$ python -q
>>> import numpy as np
>>> np.set_printoptions(precision=2, suppress=True, linewidth=140)
>>> def tidy(a):
...     return np.round(a, 2) + 0
... 
>>> J = np.load("x.npy")
>>> tidy(J)
array([[ 0.02, -0.03,  0.01, -0.13],
       [-0.03,  0.04, -0.01,  0.2 ],
       [ 0.01, -0.01,  0.  , -0.07],
       [-0.13,  0.2 , -0.07,  0.93]])
>>> ev, evecs = np.linalg.eigh(J)
>>> x0 = np.array([2, 0, 1, 2])
>>> tidy(x0 @ J @ x0)
np.float64(2.52)
>>> print((np.sign(evecs[:, -1].round(6)) == np.sign(evecs[0, -1].round(6))).astype(int))
[1 0 1 0]
>>> tidy(evecs * np.maximum(ev, 0) @ evecs.T)
array([[ 0.02, -0.03,  0.01, -0.13],
       [-0.03,  0.04, -0.01,  0.2 ],
       [ 0.01, -0.01,  0.  , -0.07],
       [-0.13,  0.2 , -0.07,  0.93]])
>>> E = np.loadtxt("data.csv", delimiter=",")
>>> E
array([[ 3.,  3.,  3.,  3.],
       [ 3.,  6.,  6.,  6.],
       [ 3.,  6.,  9.,  9.],
       [ 3.,  6.,  9., 12.]])
>>> # symmetric, so the eigenvalues are real
>>> f, v = E[0], E[1]
>>> f @ v
np.float64(63.0)
>>> f @ f
np.float64(36.0)
>>> pr = (f @ v) / (f @ f) * f
>>> np.outer(f, v)
array([[ 9., 18., 18., 18.],
       [ 9., 18., 18., 18.],
       [ 9., 18., 18., 18.],
       [ 9., 18., 18., 18.]])
>>> (v - pr) @ f
np.float64(0.0)
>>> pr
array([5.25, 5.25, 5.25, 5.25])
>>> np.linalg.matrix_rank(np.outer(f, v))
np.int64(1)
>>> x0 = np.ones(4)
>>> for _ in range(4):
...     x0 = E @ x0
...     x0 /= np.linalg.norm(x0)
...     print(round(x0 @ E @ x0, 2))
... 
24.84
24.87
24.87
24.87
>>> tidy(x0)
array([0.23, 0.43, 0.58, 0.66])
>>> m1 = np.loadtxt("run6.csv", delimiter=",")
>>> m1
array([[ 1.,  0.,  0.,  0.],
       [ 0.,  1.,  0.,  0.],
       [-1., -2.,  1.,  0.],
       [-1., -2.,  2.,  1.]])
>>> # triangular
>>> q = m1.astype(float).copy()
>>> for j in range(4):
...     q[:, j] -= q[:, :j] @ (q[:, :j].T @ q[:, j])
...     q[:, j] /= np.linalg.norm(q[:, j])
... 
>>> print(tidy(q.T @ q))
[[1. 0. 0. 0.]
 [0. 1. 0. 0.]
 [0. 0. 1. 0.]
 [0. 0. 0. 1.]]
>>> tidy(q.T @ m1)
array([[ 1.73,  2.31, -1.73, -0.58],
       [ 0.  ,  1.91, -1.04, -0.35],
       [ 0.  ,  0.  ,  0.95,  0.67],
       [ 0.  ,  0.  ,  0.  ,  0.32]])
>>> rng = np.random.default_rng(620348)
>>> lab = rng.permutation(4)
>>> lab
array([2, 0, 3, 1])
>>> Y = m1[lab][:, lab]
>>> print(np.allclose(Y, m1))
False
>>> np.diag(Y)
array([1., 1., 1., 1.])
>>> np.trace(Y)
np.float64(4.0)
>>> tidy(np.linalg.det(Y)), tidy(np.linalg.det(m1[lab]))
(np.float64(1.0), np.float64(-1.0))
>>> ev, evecs = np.linalg.eig(m1)
>>> tidy(np.sort(np.linalg.eigvals(m1 @ m1)))
array([1., 1., 1., 1.])
>>> mat = np.diag(np.array([3, 0, -1, -3])) + 5 * np.eye(4, k=1) + 5 * np.eye(4, k=-1)
>>> print(mat)
[[ 3.  5.  0.  0.]
 [ 5.  0.  5.  0.]
 [ 0.  5. -1.  5.]
 [ 0.  0.  5. -3.]]
>>> Y = np.array([[2, -1], [-5, 2]])
>>> Z = np.kron(Y, mat)
>>> Z.shape
(8, 8)
>>> tidy(np.linalg.norm(Z, 2)), tidy(np.linalg.norm(Y, 2) * np.linalg.norm(mat, 2))
(np.float64(51.91), np.float64(51.91))
>>> Z
array([[  6.,  10.,   0.,   0.,  -3.,  -5.,  -0.,  -0.],
       [ 10.,   0.,  10.,   0.,  -5.,  -0.,  -5.,  -0.],
       [  0.,  10.,  -2.,  10.,  -0.,  -5.,   1.,  -5.],
       [  0.,   0.,  10.,  -6.,  -0.,  -0.,  -5.,   3.],
       [-15., -25.,  -0.,  -0.,   6.,  10.,   0.,   0.],
       [-25.,  -0., -25.,  -0.,  10.,   0.,  10.,   0.],
       [ -0., -25.,   5., -25.,   0.,  10.,  -2.,  10.],
       [ -0.,  -0., -25.,  15.,   0.,   0.,  10.,  -6.]])
>>> ev, evecs = np.linalg.eigh(mat)
>>> x0 = np.array([7, -1, -7, -1])
>>> tidy(evecs * np.abs(ev) @ evecs.T)
array([[ 5.26,  1.31,  2.16,  0.08],
       [ 1.31,  6.63, -0.33,  2.06],
       [ 2.16, -0.33,  6.6 , -1.65],
       [ 0.08,  2.06, -1.65,  5.2 ]])
>>> tidy(np.linalg.eigvalsh(mat[1:, 1:]))
array([-8.49, -1.48,  5.97])
>>> lab = rng.integers(0, 2, 3)
>>> W0 = (lab[:, None] == lab) * -3 + np.eye(3)
>>> W0
array([[-2.,  0.,  0.],
       [ 0., -2., -3.],
       [ 0., -3., -2.]])
>>> ev, evecs = np.linalg.eigh(W0)
>>> np.unique(ev.round(6) + 0, return_counts=True)[1]
array([1, 1, 1])
>>> tidy(np.linalg.eigvalsh(W0 @ W0))
array([ 1.,  4., 25.])
>>> tidy(ev)
array([-5., -2.,  1.])
>>> ev.sum(), np.trace(W0)
(np.float64(-6.0), np.float64(-6.0))
>>> print(np.abs(evecs[:, -1]).round(6).argmax())
1
>>> tidy(evecs.T @ W0 @ evecs)
array([[-5.,  0.,  0.],
       [ 0., -2.,  0.],
       [ 0.,  0.,  1.]])
>>> tidy(evecs.T @ evecs)
array([[1., 0., 0.],
       [0., 1., 0.],
       [0., 0., 1.]])
>>> tidy(evecs @ np.diag(ev) @ evecs.T)
array([[-2.,  0.,  0.],
       [ 0., -2., -3.],
       [ 0., -3., -2.]])
>>> lab = rng.permutation(3)
>>> lab
array([1, 2, 0])
>>> Y = W0[lab][:, lab]
>>> tidy(np.sort(np.abs(np.linalg.eigvals(Y))))
array([1., 2., 5.])
>>> f, v = W0[2], W0[1]
>>> f @ f
np.float64(13.0)
>>> f @ v
np.float64(12.0)
>>> pr = (f @ v) / (f @ f) * f
>>> tidy(v - pr)
array([ 0.  ,  0.77, -1.15])
>>> tidy(np.linalg.norm(f + v) ** 2 + np.linalg.norm(f - v) ** 2)
np.float64(52.0)
>>> tidy(pr)
array([ 0.  , -2.77, -1.85])
>>> ev, evecs = np.linalg.eigh(W0)
>>> x0 = np.array([2, 1, 2])
>>> print(tidy(x0 @ W0 @ x0 / (x0 @ x0)), ev[0], tidy(ev[-1]))
-3.33 -5.0 1.0
>>> x0 @ W0 @ x0
np.float64(-30.0)
>>> tidy(evecs * np.abs(ev) @ evecs.T)
array([[2., 0., 0.],
       [0., 3., 2.],
       [0., 2., 3.]])
>>> data = np.loadtxt("layer8.csv", delimiter=",")
>>> tidy(data)
array([[ 0.84, -0.41,  0.35],
       [-0.41, -0.07,  0.91],
       [ 0.35,  0.91,  0.23]])
>>> ev, evecs = np.linalg.eig(data)
>>> tidy(np.sort(np.linalg.eigvals(data @ data)))
array([1., 1., 1.])
>>> tidy(data @ evecs[:, 0] - ev[0] * evecs[:, 0])
array([0., 0., 0.])
>>> tidy(np.sort(np.linalg.eigvals(data.T)))
array([-1.,  1.,  1.])
>>> x0 = np.array([0, 0, 9])
>>> tidy(data.T @ (data @ x0))
array([0., 0., 9.])
>>> tidy(np.abs(np.linalg.eigvals(data)))
array([1., 1., 1.])
>>> tidy(np.sort(np.abs(np.degrees(np.angle(np.linalg.eigvals(data))))))
array([  0.,   0., 180.])
>>> [p for p in range(1, 25) if np.allclose(np.linalg.matrix_power(data, p), np.eye(3))]
[2, 4, 6, 8, 10, 12, 14, 16, 18, 20, 22, 24]
>>> print(tidy(np.linalg.det(data)))
-1.0
>>> M = np.load("a.npy")
>>> print(M)
[[-27.52  16.39   5.84]
 [ -7.06   5.52   4.17]
 [ -6.     4.99   3.98]
 [ -4.69   4.34   3.72]
 [ -3.08   3.54   3.33]
 [  0.63   1.54   1.58]
 [  0.65   1.52   1.55]
 [  0.89   1.19   1.03]
 [  0.89   1.12   0.91]
 [  0.87   1.04   0.79]
 [  0.84   0.97   0.7 ]
 [  0.82   0.93   0.64]
 [ -0.19  -0.28  -0.05]
 [ -0.87  -2.53   0.12]
 [ -0.89  -2.83   0.18]
 [ -0.79  -4.63   0.59]
 [ -0.75  -4.86   0.64]
 [ -0.44  -6.42   1.06]
 [ -0.14  -7.5    1.36]
 [  0.35  -8.99   1.79]
 [  1.27 -11.35   2.5 ]
 [  6.51 -21.46   5.66]
 [ 12.79 -31.36   8.82]
 [ 13.37 -32.22   9.1 ]
 [ 22.45 -44.97  13.19]
 [ 30.08 -55.    16.4 ]]
>>> dist = np.linalg.norm(M[:, None] - M[None], axis=-1)
>>> print(np.unravel_index(dist.round(6).argmax(), dist.shape))
(np.int64(0), np.int64(25))
>>> tidy(dist[:5, :5])
array([[ 0.  , 23.23, 24.42, 25.9 , 27.73],
       [23.23,  0.  ,  1.2 ,  2.69,  4.52],
       [24.42,  1.2 ,  0.  ,  1.49,  3.32],
       [25.9 ,  2.69,  1.49,  0.  ,  1.84],
       [27.73,  4.52,  3.32,  1.84,  0.  ]])
